>>> import numpy as np
>>> import numpy.linalg as la
>>> np.set_printoptions(suppress=True, linewidth=140)
>>> data = np.load("a.npy")
>>> data
array([[3, 2, 2, 1, 1, 3, 1],
       [4, 3, 3, 2, 2, 4, 2],
       [2, 1, 1, 0, 0, 2, 0],
       [5, 4, 4, 3, 3, 5, 3]])
>>> # column 2 repeats column 1
>>> rng = np.random.default_rng(931)
>>> A2 = data + rng.integers(-2, 3, (4, 2)) @ rng.integers(-2, 3, (2, 7))
>>> A2
array([[ 1, -2,  0,  1,  5,  1,  3],
       [ 2, -1,  1,  2,  6,  2,  4],
       [ 3,  3,  2,  0, -2,  3, -1],
       [ 9,  9,  5,  1,  1,  6,  3]])
>>> np.abs(A2 - data).sum(axis=1)
array([16, 16,  8, 15])
>>> A2 = np.array([[0, 1, 3]])
>>> K = A2.T @ A2
>>> K
array([[0, 0, 0],
       [0, 1, 3],
       [0, 3, 9]])
>>> U, sv, Vt = la.svd(K, full_matrices=False)
>>> np.round(sv / sv[0], 3) + 0
array([1., 0., 0.])
>>> np.abs(U[:, 0]).round(6).argmax()
np.int64(2)
>>> U.shape, sv.shape, Vt.shape
((3, 3), (3,), (3, 3))
>>> sv.round(3) + 0
array([10.,  0.,  0.])
>>> np.round(U.T @ U, 3) + 0
array([[1., 0., 0.],
       [0., 1., 0.],
       [0., 0., 1.]])
>>> (sv > 1e-8).sum()
np.int64(1)
>>> np.cumsum(sv ** 2) / np.sum(sv ** 2)
array([1., 1., 1.])
>>> E = np.load("w.npy")
>>> E
array([[  6.014, -20.151,  -7.634,  32.471,  35.621],
       [ 13.309,  19.226,  13.67 ,  33.088,   8.873],
       [  8.084, -17.512,  -7.044,  32.743,  36.339],
       [ 10.735,  16.876,  11.461,  31.787,   8.051],
       [  9.038, -17.396,  -6.817,  31.23 ,  36.605],
       [ 10.228, -48.149,  31.006, -40.004, -23.38 ],
       [  9.949, -19.048,  -7.211,  30.872,  37.367],
       [  9.607, -46.954,  28.39 , -39.873, -21.63 ],
       [  7.51 , -18.713,  -7.974,  31.442,  37.681],
       [ 11.266,  18.207,  12.626,  31.204,   8.747],
       [ 12.372,  17.221,  13.584,  33.367,   7.163],
       [ 10.725, -19.05 ,  -6.232,  32.974,  36.201],
       [ 11.892, -50.322,  29.231, -38.096, -22.909],
       [  8.769, -18.014,  -6.954,  32.175,  36.321],
       [ 10.185, -19.41 ,  -7.282,  31.984,  36.436],
       [  7.796, -15.999,  -9.412,  28.804,  36.543],
       [  9.8  , -18.85 ,  -7.767,  32.642,  36.437],
       [ 12.228,  20.416,  11.246,  32.679,   8.082],
       [  9.05 , -17.94 ,  -7.742,  32.194,  36.859],
       [  6.521, -18.259,  -6.621,  30.761,  35.778],
       [  6.805, -17.359,  -9.585,  31.953,  35.237],
       [ 11.806,  18.148,  12.072,  31.599,   8.08 ],
       [  8.717, -47.661,  29.102, -38.483, -24.206],
       [ 11.709,  18.456,  11.348,  30.372,   6.117],
       [  8.444, -19.617,  -7.773,  33.213,  35.362],
       [ 12.159, -49.986,  30.818, -39.386, -21.279],
       [  6.667, -19.877,  -7.682,  33.761,  35.847],
       [  6.876, -18.384,  -6.736,  30.759,  36.629],
       [ 10.19 , -48.168,  32.129, -39.983, -24.125],
       [  8.261, -16.345,  -7.751,  32.681,  36.821]])
>>> np.round(la.norm(E) ** 2 / la.norm(E, 2) ** 2, 3)
np.float64(1.529)
>>> np.round(E[24] @ E[16], 3)
np.float64(2885.528)
>>> np.round(la.norm(E, 1), 3), round(float(la.norm(E, np.inf)), 3)
(np.float64(1002.58), 154.595)
>>> np.round(la.norm(E, 2), 3)
np.float64(245.919)
>>> Xs = E - E.mean(axis=0)
>>> vecs = la.svd(Xs)[2][:3]
>>> A2 = Xs - Xs @ vecs.T @ vecs
>>> np.round((Xs @ vecs.T).std(axis=0), 3)
array([40.82 , 20.438,  1.442])
>>> la.norm(A2, axis=1).round(6).argmax()
np.int64(26)
>>> np.round(A2.std(axis=0), 3)
array([0.734, 0.419, 0.556, 0.671, 0.686])
>>> np.round(np.cov(Xs @ vecs.T, rowvar=False), 3) + 0
array([[1723.707,    0.   ,    0.   ],
       [   0.   ,  432.11 ,    0.   ],
       [   0.   ,    0.   ,    2.15 ]])
>>> round(float(la.norm(A2) / la.norm(Xs)), 3)
0.031
>>> np.round(np.diag(vecs.T @ vecs), 3)
array([0.474, 0.869, 0.484, 0.664, 0.51 ])
>>> A = np.load("test2.npy")
>>> A
array([[-2.425, -1.661,  1.394,  0.47 , -0.193],
       [-0.7  ,  0.   , -0.6  , -2.2  ,  1.2  ],
       [ 1.6  , -1.5  ,  0.9  ,  0.6  , -0.2  ],
       [ 0.2  , -0.8  ,  0.2  , -0.8  ,  2.8  ],
       [-2.1  , -0.9  ,  0.3  , -0.6  ,  1.   ],
       [-2.5  , -1.6  ,  1.4  ,  0.5  , -0.2  ],
       [-0.6  ,  1.6  ,  0.   ,  0.3  , -0.4  ]])
>>> x = np.array([2, 1, 2, 1, 0])
>>> rhs = A @ x
>>> rhs.round(3)
array([-3.253, -4.8  ,  4.1  , -0.8  , -5.1  , -3.3  ,  0.7  ])
>>> np.round(la.solve(A.T @ A, A.T @ rhs), 3) + 0
array([2., 1., 2., 1., 0.])
>>> np.round(la.pinv(A) @ A, 3) + 0
array([[1., 0., 0., 0., 0.],
       [0., 1., 0., 0., 0.],
       [0., 0., 1., 0., 0.],
       [0., 0., 0., 1., 0.],
       [0., 0., 0., 0., 1.]])
>>> rhs = rhs + 0.1 * rng.normal(size=7)
>>> rhs.round(3)
array([-3.267, -4.827,  4.075, -0.809, -4.986, -3.253,  0.636])
>>> coef, *_ = la.lstsq(A, rhs)
>>> np.round(A.T @ (rhs - A @ coef), 3) + 0
array([0., 0., 0., 0., 0.])
>>> [round(float(la.norm(la.solve(A.T @ A + lam * np.eye(5), A.T @ rhs))), 2) for lam in (0, 1, 10, 100)]
[3.04, 2.23, 1.35, 0.34]
>>> A2 = np.c_[A[:, :4] @ np.array([[-1, -1, 1, 1], [2, 0, -2, 2], [-2, -2, -1, -1], [0, -1, 2, -1]]), np.array([5, -5, 4, 4, -2, -2, -4])]
>>> A2.round(3)
array([[-3.685, -0.833,  0.443, -7.611,  5.   ],
       [ 1.9  ,  4.1  , -4.5  ,  2.1  , -5.   ],
       [-6.4  , -4.   ,  4.9  , -2.9  ,  4.   ],
       [-2.2  ,  0.2  ,  0.   , -0.8  ,  4.   ],
       [-0.3  ,  2.1  , -1.8  , -3.6  , -2.   ],
       [-3.5  , -0.8  ,  0.3  , -7.6  , -2.   ],
       [ 3.8  ,  0.3  , -3.2  ,  2.3  , -4.   ]])
>>> np.round(la.norm(la.qr(A)[0].T @ A2, axis=0) ** 2 / ((A2 ** 2).sum(axis=0) + 1e-12), 3)
array([1.   , 1.   , 1.   , 1.   , 0.737])
>>> np.round(la.lstsq(A, A2[:, 0])[0], 3) + 0
array([-1.,  2., -2.,  0.,  0.])
>>> P = A @ la.solve(A.T @ A, A.T)
>>> print(np.round(la.eigvalsh(P), 3) + 0)
[0. 0. 1. 1. 1. 1. 1.]
>>> np.round(P @ A[:, 2], 3) + 0
array([ 1.394, -0.6  ,  0.9  ,  0.2  ,  0.3  ,  1.4  ,  0.   ])
>>> print(la.matrix_rank(np.eye(7) - P))
2
>>> z = rng.permutation(5)
>>> A2 = A[:, z] * rng.choice([-1, 1], 5)
>>> A2
array([[ 0.47 ,  1.661, -1.394,  0.193, -2.425],
       [-2.2  , -0.   ,  0.6  , -1.2  , -0.7  ],
       [ 0.6  ,  1.5  , -0.9  ,  0.2  ,  1.6  ],
       [-0.8  ,  0.8  , -0.2  , -2.8  ,  0.2  ],
       [-0.6  ,  0.9  , -0.3  , -1.   , -2.1  ],
       [ 0.5  ,  1.6  , -1.4  ,  0.2  , -2.5  ],
       [ 0.3  , -1.6  , -0.   ,  0.4  , -0.6  ]])
>>> U, _, Vt = la.svd(A.T @ A2)
>>> z
array([3, 1, 2, 4, 0])
>>> np.round(U @ Vt, 3) + 0
array([[ 0.,  0.,  0.,  0.,  1.],
       [ 0., -1.,  0.,  0.,  0.],
       [ 0.,  0., -1.,  0.,  0.],
       [ 1.,  0.,  0.,  0.,  0.],
       [ 0.,  0.,  0., -1.,  0.]])
>>> A2 = np.array([[3, 1], [3, 5], [0, 3], [0, 5], [4, 2]])
>>> la.matrix_rank(np.vstack([A, A2.T]))
np.int64(5)
>>> np.round(np.einsum("ij->j", A), 3)
array([-6.525, -4.861,  3.594, -1.73 ,  4.007])
>>> np.round(np.einsum("ij,ij->i", A, A), 3)
array([10.841,  7.13 ,  6.02 ,  9.2  ,  6.67 , 11.06 ,  3.17 ])
>>> np.round(A2.T @ A.T, 3)
array([[-13.03 ,   2.7  ,  -0.5  ,   9.4  ,  -5.   , -13.1  ,   1.4  ],
       [ -4.584, -11.1  ,  -0.6  ,  -1.6  ,  -6.7  ,  -4.2  ,   8.1  ]])
>>> print(np.vstack([A, A2.T]).shape)
(9, 5)
>>> np.round(A @ A2, 3)
array([[-13.03 ,  -4.584],
       [  2.7  , -11.1  ],
       [ -0.5  ,  -0.6  ],
       [  9.4  ,  -1.6  ],
       [ -5.   ,  -6.7  ],
       [-13.1  ,  -4.2  ],
       [  1.4  ,   8.1  ]])
>>> mat = np.load("run8.npy")
>>> mat
array([[-0.905, -0.462,  0.964],
       [-0.291, -0.1  ,  0.38 ],
       [ 0.345,  0.119, -0.446],
       [-0.446, -0.159,  0.565],
       [ 0.06 ,  0.02 , -0.08 ],
       [ 0.178,  0.06 , -0.235],
       [-0.77 , -0.327,  0.876],
       [-0.291, -0.1  ,  0.38 ],
       [ 0.686,  0.273, -0.808],
       [-0.119, -0.04 ,  0.159],
       [ 0.537,  0.197, -0.664],
       [-0.686, -0.273,  0.808],
       [ 0.   ,  0.   ,  0.   ],
       [ 0.578,  0.217, -0.706],
       [-0.291, -0.1  ,  0.38 ],
       [-0.397, -0.139,  0.508],
       [ 0.867,  0.414, -0.943],
       [-0.235, -0.08 ,  0.31 ]])
>>> Xs = (mat - mat.mean(axis=0)) / mat.std(axis=0)
>>> np.round(Xs.std(axis=0), 3)
array([1., 1., 1.])
>>> np.argwhere(np.abs(Xs) > 2)
array([[ 0,  1],
       [16,  1]])
>>> coef = la.lstsq(np.delete(Xs, 1, axis=1), Xs[:, 1])[0]
>>> coef.round(3)
array([2.928, 1.942])
>>> round(float(1 - np.var(Xs[:, 1] - np.delete(Xs, 1, axis=1) @ coef)), 3)
0.999
